In [1]: import numpy as np

In [2]: from numpy import linalg as LA

In [3]: np.set_printoptions(suppress=True, linewidth=140)

In [4]: X = np.load("dump.npy")

In [5]: X
Out[5]: 
array([[ 1.1,  0.1,  1. ,  0.9,  1.2],
       [ 2.1, -0.5,  1.7,  2.4,  2.4],
       [ 0.5,  0.4,  0.5,  0.8, -0.3],
       [ 1.4, -0.3,  1. ,  1.3,  1.4],
       [ 1.2, -0.5,  1.1,  1.4,  1.3],
       [ 0.5, -0.4, -0.1,  0.5, -0.2],
       [ 2. , -0.1,  1.3,  2.3,  2. ],
       [-2.3,  0.5, -1.6, -2.2, -2.3],
       [-1.4, -0.2, -1.5, -1.2, -1.6],
       [-1. ,  0.2, -1.1, -1.4, -1. ],
       [ 1.2,  0.3,  1.8,  1.8,  1.7],
       [ 2.7, -0.1,  3.3,  2.7,  2.7],
       [ 1.5,  0. ,  1.3,  2.1,  2. ],
       [-0.5, -0.4,  0.2, -0.5, -0.6],
       [-0.4,  0.2, -0.1, -0.4,  0.3],
       [ 1.8, -0.1,  2.5,  2.4,  2.3],
       [-0.6, -0.2,  0.2,  0.2,  0.1],
       [-1.8,  0. , -1.9, -1.7, -1.3],
       [ 0.7, -0.3,  0.6,  0.2,  0.6],
       [-0.2,  0.1,  0. , -0.3, -0.3],
       [-1.6,  0.3, -1.1, -1.5, -0.9],
       [ 0.4,  0.5,  0.9,  1. ,  1.6],
       [-4. ,  0.3, -3. , -3.1, -3.7],
       [ 0. , -0.1,  0.3, -0.5, -0.5],
       [-1.4,  0.5, -0.8, -1.4, -1.1],
       [-2.3,  0.2, -2.6, -2.3, -2.2],
       [-1.6,  0.2, -1.7, -1.7, -1.4],
       [ 0.4,  0.2,  0.6,  1.2,  0.4]])

In [6]: labels = X[:, 4] > np.median(X[:, 4])

In [7]: f = X[labels].mean(axis=0) - X[~labels].mean(axis=0)

In [8]: labels.astype(int)
Out[8]: array([1, 1, 0, 1, 1, 0, 1, 0, 0, 0, 1, 1, 1, 0, 1, 1, 1, 0, 1, 0, 0, 1, 0, 0, 0, 0, 0, 1])

In [9]: ((X - X.mean(axis=0)) @ f > 0).astype(int)
Out[9]: array([1, 1, 1, 1, 1, 1, 1, 0, 0, 0, 1, 1, 1, 0, 0, 1, 0, 0, 1, 0, 0, 1, 0, 0, 0, 0, 0, 1])

In [10]: f.round(1)
Out[10]: array([ 2.3, -0.2,  2.3,  2.6,  2.7])

In [11]: np.argsort(-np.abs(f).round(6), kind="stable")
Out[11]: array([4, 3, 0, 2, 1])

In [12]: O, r_ = LA.qr(X)

In [13]: O.shape, r_.shape
Out[13]: ((28, 5), (5, 5))

In [14]: r_.round(1)
Out[14]: 
array([[-8.3,  0.7, -7.5, -8.3, -8.1],
       [ 0. ,  1.4,  0.8,  0.5,  0.7],
       [ 0. ,  0. ,  2.3,  0.9,  0.9],
       [ 0. ,  0. ,  0. ,  1.9,  0.8],
       [ 0. ,  0. ,  0. ,  0. ,  1.9]])

In [15]: Y = np.array([[5, 3], [0, 3], [0, 0], [5, 0], [3, 0]])

In [16]: np.round(np.einsum("ij,ij->i", r_, r_), 1)
Out[16]: array([260.7,   3.2,   6.7,   4.3,   3.7])

In [17]: np.vstack([r_, Y.T]).shape
Out[17]: (7, 5)

In [18]: np.round(np.einsum("ij->j", r_), 1)
Out[18]: array([-8.3,  2.1, -4.5, -5. , -3.8])

In [19]: np.round(np.einsum("ik,kj->ji", r_, Y), 1)
Out[19]: 
array([[-107.4,    4.4,    7.2,   11.9,    5.8],
       [ -22.7,    4.2,    0. ,    0. ,    0. ]])

In [20]: np.round(Y.T @ r_.T, 1)
Out[20]: 
array([[-107.4,    4.4,    7.2,   11.9,    5.8],
       [ -22.7,    4.2,    0. ,    0. ,    0. ]])

In [21]: np.round(r_ @ Y, 1)
Out[21]: 
array([[-107.4,  -22.7],
       [   4.4,    4.2],
       [   7.2,    0. ],
       [  11.9,    0. ],
       [   5.8,    0. ]])

In [22]: E, _ = LA.qr(np.array([[0.4, 0.0, 0.4, 0.0],
    ...:     [-1.0, -3.3, 0.0, -0.9],
    ...:     [1.4, -1.1, -0.3, 0.9],
    ...:     [-0.3, 0.1, -0.5, 0.6]]))

In [23]: E.round(1) + 0
Out[23]: 
array([[-0.2, -0.1,  0.6,  0.8],
       [ 0.6, -0.8,  0.1,  0. ],
       [-0.8, -0.6, -0.3, -0.1],
       [ 0.2,  0.1, -0.7,  0.6]])

In [24]: round(LA.norm(E, "nuc"), 1)
Out[24]: np.float64(4.0)

In [25]: round(float(E[1] @ E[3]), 1)
Out[25]: -0.0

In [26]: round(float(LA.norm(E, 1)), 1), round(LA.norm(E, np.inf), 1)
Out[26]: (1.7, np.float64(1.7))

In [27]: round(LA.norm(E[1], 1), 1), round(float(LA.norm(E[1], np.inf)), 1)
Out[27]: (np.float64(1.5), 0.8)

In [28]: np.round(LA.norm(E, 2), 1)
Out[28]: np.float64(1.0)

In [29]: np.round(LA.norm(E, axis=1), 1)
Out[29]: array([1., 1., 1., 1.])

In [30]: round(LA.norm(E) ** 2 / LA.norm(E, 2) ** 2, 1)
Out[30]: np.float64(4.0)

In [31]: x0 = np.array([3, 3, 0, -5])

In [32]: np.round(E.T @ (E @ x0), 1) + 0
Out[32]: array([ 3.,  3.,  0., -5.])

In [33]: np.round(LA.inv(E), 1) + 0
Out[33]: 
array([[-0.2,  0.6, -0.8,  0.2],
       [-0.1, -0.8, -0.6,  0.1],
       [ 0.6,  0.1, -0.3, -0.7],
       [ 0.8,  0. , -0.1,  0.6]])

In [34]: 4 - LA.matrix_rank(E - np.eye(4), tol=1e-8)
Out[34]: np.int64(1)

In [35]: A = np.load("layer4.npy")

In [36]: A
Out[36]: 
array([[ -7.1,  -9.7,  -6.2,   2.3,   3.6,   9.8],
       [  2.1, -10. ,   6.2,   7.9,   0.8,  10. ],
       [ -7.2, -15.6,  -4. ,   5.8,   5.1,  15.8]])

In [37]: LA.matrix_rank(A, rtol=0.1)
Out[37]: np.int64(2)

In [38]: [round(float(x), 1) for x in LA.svd(A, compute_uv=False)[:3]]
Out[38]: [32.7, 12.3, 0.5]

In [39]: U, sigma, Vt = LA.svd(A)

In [40]: sigma.round(1)
Out[40]: array([32.7, 12.3,  0.5])

In [41]: np.argmax(sigma[:-1] / (sigma[1:] + 1e-6)) + 1
Out[41]: np.int64(2)

In [42]: Y = U[:, :2] @ np.diag(sigma[:2]) @ Vt[:2]

In [43]: np.round(LA.norm(A - Y, 2), 1), np.round(sigma[2], 1)
Out[43]: (np.float64(0.5), np.float64(0.5))

In [44]: Y = np.array([[1, 0], [0, 2], [2, 0], [1, 2], [0, 0], [1, 2]])

In [45]: np.round(Y.T @ A.T, 1)
Out[45]: 
array([[-7.4, 32.4,  6.4],
       [ 4.8, 15.8, 12. ]])

In [46]: np.round(np.einsum("ik,kj->ij", A, Y), 1)
Out[46]: 
array([[-7.4,  4.8],
       [32.4, 15.8],
       [ 6.4, 12. ]])

In [47]: Y = np.array([[2, 3, 3, 2], [3, 3, 2, 3], [3, 1, 0, 3]])

In [48]: arr = Y.T @ Y

In [49]: arr
Out[49]: 
array([[22, 18, 12, 22],
       [18, 19, 15, 18],
       [12, 15, 13, 12],
       [22, 18, 12, 22]])

In [50]: Y = arr[0, 0] * arr[1:] - np.outer(arr[1:, 0], arr[0])

In [51]: Y
Out[51]: 
array([[  0,  94, 114,   0],
       [  0, 114, 142,   0],
       [  0,   0,   0,   0]])

In [52]: LA.matrix_rank(Y), LA.matrix_rank(arr)
Out[52]: (np.int64(2), np.int64(3))

In [53]: np.round(arr[:, 0] / arr[0, 0], 1)
Out[53]: array([1. , 0.8, 0.5, 1. ])

In [54]: Y = np.array([[3, 2, 4], [0, 2, 3], [1, 0, 2], [4, 5, 5]])

In [55]: LA.matrix_rank(np.vstack([arr, Y.T]))
Out[55]: np.int64(4)

In [56]: arr @ Y
Out[56]: 
array([[166, 190, 276],
       [141, 164, 249],
       [ 97, 114, 179],
       [166, 190, 276]])

In [57]: np.einsum("ij->j", arr)
Out[57]: array([74, 70, 52, 74])

In [58]: Y.T @ arr.T
Out[58]: 
array([[166, 141,  97, 166],
       [190, 164, 114, 190],
       [276, 249, 179, 276]])

In [59]: np.vstack([arr, Y.T]).shape
Out[59]: (7, 4)

In [60]: np.einsum("ik,kj->ji", arr, Y)
Out[60]: 
array([[166, 141,  97, 166],
       [190, 164, 114, 190],
       [276, 249, 179, 276]])

In [61]: LA.matrix_rank(arr @ Y)
Out[61]: np.int64(3)

In [62]: np.einsum("ij,ij->i", arr, arr)
Out[62]: array([1436, 1234,  682, 1436])
